$ ipython --no-banner

In [1]: import numpy as np

In [2]: np.set_printoptions(precision=3, suppress=True, linewidth=160)

In [3]: E = np.loadtxt("data.csv", delimiter=",")

In [4]: E
Out[4]: 
array([[  1.028,  -7.248,  -1.739,  12.571,  -8.749,  -9.873,   3.366],
       [  2.321, -11.272,  -5.454,  10.329,   6.243,  -4.358,  -8.553],
       [ -5.115,  -3.977,  -7.97 ,  -7.349,   5.061,   0.898,  14.631],
       [ -0.858,   9.1  ,   3.94 ,  14.922,  -8.753,   0.377,  -1.23 ],
       [-10.445,   1.138,   0.297, -14.759,   1.909,  -0.934,  -8.195],
       [ 11.757,  12.436,   1.319,   2.629,  -8.251,  -1.507,  -5.304],
       [ -8.207,  -0.214,  14.379,  -3.88 ,   1.56 ,   5.044,  -9.105],
       [ -7.864,  13.941,  -8.526,  -6.947,   4.42 ,  -1.781,  -0.359],
       [  7.032,   5.191,  -2.974,   7.119,  12.529,  10.1  ,  -2.256],
       [ -6.558,  12.226,   7.711,  -4.969,   6.468,  -8.844,  -1.824],
       [-13.341,   2.666,   1.891,   1.679,   5.776,   5.002, -12.253],
       [ -6.739,   5.178, -11.701,   4.368,   3.846, -12.466,   1.256],
       [ -7.323,  -0.782, -15.585,   5.839,  -7.176,   4.097,   0.709],
       [  3.601, -11.335, -10.711,   8.959,  -4.528,  -2.334,  -6.133],
       [  6.629,  12.652,  -5.066,  -2.983,   3.686,   0.277,  12.155],
       [ -4.038,  -6.929, -11.787,  -9.997,   7.893,   4.168,   4.139],
       [ -8.757,  -8.137,   8.891,  12.008,   3.388,  -3.82 ,   2.791],
       [  2.334,  -1.933,  -3.94 ,   3.707,  -1.959,  14.767,  11.817],
       [ -0.297,   1.552,   1.371,  -2.286,  -4.296,  16.198, -10.467],
       [  6.888,  10.391,   9.04 ,  -8.081,  -2.559,  -3.893,   8.71 ],
       [ -0.294,   2.058,  -0.536,   3.676,  16.515,  -0.652, -10.426]])

In [5]: x = np.array([2, 5, 3, 0, 9, 7, 6])

In [6]: y = E @ x

In [7]: np.round(np.linalg.lstsq(E, y)[0], 3) + 0
Out[7]: array([2., 5., 3., 0., 9., 7., 6.])

In [8]: np.round(np.linalg.pinv(E) @ E, 3) + 0
Out[8]: 
array([[1., 0., 0., 0., 0., 0., 0.],
       [0., 1., 0., 0., 0., 0., 0.],
       [0., 0., 1., 0., 0., 0., 0.],
       [0., 0., 0., 1., 0., 0., 0.],
       [0., 0., 0., 0., 1., 0., 0.],
       [0., 0., 0., 0., 0., 1., 0.],
       [0., 0., 0., 0., 0., 0., 1.]])

In [9]: try:
   ...:     np.linalg.solve(E, y)
   ...: except np.linalg.LinAlgError as e:
   ...:     print("failed:", e)
   ...: 
failed: Last 2 dimensions of the array must be square

In [10]: rng = np.random.default_rng(453417)

In [11]: y = y + 0.3 * rng.normal(size=21)

In [12]: y
Out[12]: 
array([-166.98 ,  -93.505,   85.55 ,  -27.341,  -52.739,  -26.978,   20.766,   53.989,  200.927,   56.272,    5.521,  -67.838,  -96.161, -175.179,  168.993,
         46.635,  -10.988,  139.825,   23.273,   94.987,   89.554])

In [13]: coef, *_ = np.linalg.lstsq(E, y)

In [14]: coef.round()
Out[14]: array([2., 5., 3., 0., 9., 7., 6.])

In [15]: Xs = E - E.mean(axis=1)
Traceback (most recent call last):
  Cell In[15], line 1
    Xs = E - E.mean(axis=1)
ValueError: operands could not be broadcast together with shapes (21,7) (21,) 


In [16]: Xs = E - E.mean(axis=0)

In [17]: U, sig, Vt = np.linalg.svd(Xs, full_matrices=False)

In [18]: print(np.searchsorted(np.cumsum(sig ** 2) / (sig ** 2).sum(), 0.9) + 1)
6

In [19]: np.abs(U[:, 0]).argmax()
Out[19]: np.int64(13)

In [20]: np.abs(Vt[-1])
Out[20]: array([0.616, 0.397, 0.033, 0.521, 0.134, 0.306, 0.282])

In [21]: np.abs(Vt[0]).argmax()
Out[21]: np.int64(3)

In [22]: np.linalg.matrix_rank(Xs)
Out[22]: np.int64(7)

In [23]: sig
Out[23]: array([43.809, 40.281, 38.313, 33.249, 28.397, 26.682, 21.521])

In [24]: print((np.sign(U[:, 0]) == np.sign(U[0, 0])).astype(int))
[1 1 0 1 0 0 0 0 1 0 0 1 1 1 0 0 1 1 0 0 0]

In [25]: np.round(Xs.mean(axis=0), 3) + 0
Out[25]: array([0., 0., 0., 0., 0., 0., 0.])

In [26]: Vt[0] * np.sign(Vt[0, np.abs(Vt[0]).argmax()])
Out[26]: array([ 0.138, -0.584, -0.313,  0.693, -0.241, -0.063, -0.009])

In [27]: Y = np.c_[E[:, :1] @ np.array([[-1]]), np.array([7, 8, 3, 6, 7, 9, 4, 8, 4, 5, 5, 6, 8, 9, 0, 0, 4, 2, 0, 9, 9])]

In [28]: Y
Out[28]: 
array([[ -1.028,   7.   ],
       [ -2.321,   8.   ],
       [  5.115,   3.   ],
       [  0.858,   6.   ],
       [ 10.445,   7.   ],
       [-11.757,   9.   ],
       [  8.207,   4.   ],
       [  7.864,   8.   ],
       [ -7.032,   4.   ],
       [  6.558,   5.   ],
       [ 13.341,   5.   ],
       [  6.739,   6.   ],
       [  7.323,   8.   ],
       [ -3.601,   9.   ],
       [ -6.629,   0.   ],
       [  4.038,   0.   ],
       [  8.757,   4.   ],
       [ -2.334,   2.   ],
       [  0.297,   0.   ],
       [ -6.888,   9.   ],
       [  0.294,   9.   ]])

In [29]: np.linalg.matrix_rank(Y)
Out[29]: np.int64(2)

In [30]: np.linalg.norm(np.linalg.qr(E)[0].T @ Y, axis=0) ** 2 / ((Y ** 2).sum(axis=0) + 1e-12)
Out[30]: array([1.   , 0.362])

In [31]: m1 = np.array([[-9, -9, 2, 4, 6, 1], [0, 0, 0, 0, 0, 0], [-27, -27, 6, 12, 18, 3]])

In [32]: t3 = np.stack([m1, 4 * m1, m1[::-1]])

In [33]: (t3 @ m1.T).shape
Out[33]: (3, 3, 3)

In [34]: np.linalg.norm(t3, axis=(1, 2))
Out[34]: array([ 46.797, 187.19 ,  46.797])

In [35]: np.linalg.matrix_rank(m1, rtol=0.1)
Out[35]: np.int64(1)

In [36]: np.linalg.cond(m1) > 100
Out[36]: np.True_

In [37]: F = np.load("mat.npy")

In [38]: F
Out[38]: 
array([[ 1,  1,  1,  1,  1,  1,  1,  1],
       [ 1,  1,  1,  1, -1, -1, -1, -1],
       [ 1, -1, -1,  1, -1,  1,  1, -1]])

In [39]: C2 = F.T @ F

In [40]: np.allclose(C2, C2.T)
Out[40]: True

In [41]: np.trace(C2), (F ** 2).sum()
Out[41]: (np.int64(24), np.int64(24))

In [42]: np.diag(C2)
Out[42]: array([3, 3, 3, 3, 3, 3, 3, 3])

In [43]: (F @ F.T).shape
Out[43]: (3, 3)

In [44]: np.round(np.linalg.eigvalsh(C2)[::-1], 3) + 0
Out[44]: array([8., 8., 8., 0., 0., 0., 0., 0.])

In [45]: w1 = np.array([[8, 1], [-3, 9], [5, 8], [7, 0], [2, 1], [9, 4], [-9, -6], [-3, -4]])

In [46]: coef = np.array([0, -3])

In [47]: act = np.maximum(F @ w1 + coef, 0)

In [48]: print(np.linalg.matrix_rank(act))
2

In [49]: (act > 0).mean(axis=0)
Out[49]: array([1.   , 0.667])

In [50]: basis = np.array([[0, 3, 5], [4, 0, 5]])

In [51]: w1 @ basis
Out[51]: 
array([[  4,  24,  45],
       [ 36,  -9,  30],
       [ 32,  15,  65],
       [  0,  21,  35],
       [  4,   6,  15],
       [ 16,  27,  65],
       [-24, -27, -75],
       [-16,  -9, -35]])

In [52]: M = np.array([[-3.0, 0.0, 2.0, 2.0, 1.0, 0.0, 0.0],
    ...:     [0.0, -1.0, -2.0, -2.0, 2.0, 0.0, 3.0],
    ...:     [0.0, -2.0, 1.0, 2.0, 4.0, -5.0, -1.0],
    ...:     [0.0, 0.0, -1.0, 0.0, -1.0, -4.0, -5.0],
    ...:     [0.0, -3.0, 1.0, 5.0, 1.0, -3.0, 1.0],
    ...:     [0.0, 2.0, 3.0, -2.0, -2.0, 5.0, 2.0],
    ...:     [0.0, 5.0, 3.0, -2.0, 0.0, 3.0, -1.0]])

In [53]: Y = np.linalg.inv(M)

In [54]: np.round(np.linalg.cond(M), 3)
Out[54]: np.float64(24.976)

In [55]: round(np.linalg.slogdet(M)[0], 3)
Out[55]: np.float64(1.0)

In [56]: np.round(np.linalg.inv(Y), 3) + 0
Out[56]: 
array([[-3.,  0.,  2.,  2.,  1.,  0.,  0.],
       [ 0., -1., -2., -2.,  2.,  0.,  3.],
       [ 0., -2.,  1.,  2.,  4., -5., -1.],
       [ 0.,  0., -1.,  0., -1., -4., -5.],
       [ 0., -3.,  1.,  5.,  1., -3.,  1.],
       [ 0.,  2.,  3., -2., -2.,  5.,  2.],
       [ 0.,  5.,  3., -2.,  0.,  3., -1.]])

In [57]: lab = rng.permutation(7)

In [58]: lab
Out[58]: array([5, 2, 6, 4, 0, 3, 1])

In [59]: Y = M[lab][:, lab]

In [60]: np.diag(Y)
Out[60]: array([ 5.,  1., -1.,  1., -3.,  0., -1.])

In [61]: print(np.allclose(Y, M))
False

In [62]: np.trace(Y)
Out[62]: np.float64(2.0)

In [63]: Y = M + rng.integers(-2, 3, (7, 6)) @ rng.integers(-2, 3, (6, 7))

In [64]: print(Y)
[[ 0. -2.  2.  0. -7.  2. -2.]
 [ 0.  5. 10. -4.  6.  4. 11.]
 [-7. -4. -7.  3.  9.  2. -6.]
 [ 4. -4. -7. -9. -4. -7.  4.]
 [ 5. -4.  4.  7.  3. -2. 11.]
 [ 0. -3.  1.  1. -3.  1. -1.]
 [ 8.  2.  8.  2. -5.  0.  4.]]

In [65]: np.abs(Y - M).sum(axis=1)
Out[65]: array([19., 36., 35., 38., 24., 18., 33.])

In [66]: print(np.round(np.linalg.svd(Y - M, compute_uv=False), 3) + 0)
[23.253 18.253 13.885  9.441  7.155  2.83   0.   ]

In [67]: print(Y - M)
[[ 3. -2.  0. -2. -8.  2. -2.]
 [ 0.  6. 12. -2.  4.  4.  8.]
 [-7. -2. -8.  1.  5.  7. -5.]
 [ 4. -4. -6. -9. -3. -3.  9.]
 [ 5. -1.  3.  2.  2.  1. 10.]
 [ 0. -5. -2.  3. -1. -4. -3.]
 [ 8. -3.  5.  4. -5. -3.  5.]]

In [68]: np.linalg.matrix_rank(Y - M, tol=1e-8)
Out[68]: np.int64(6)
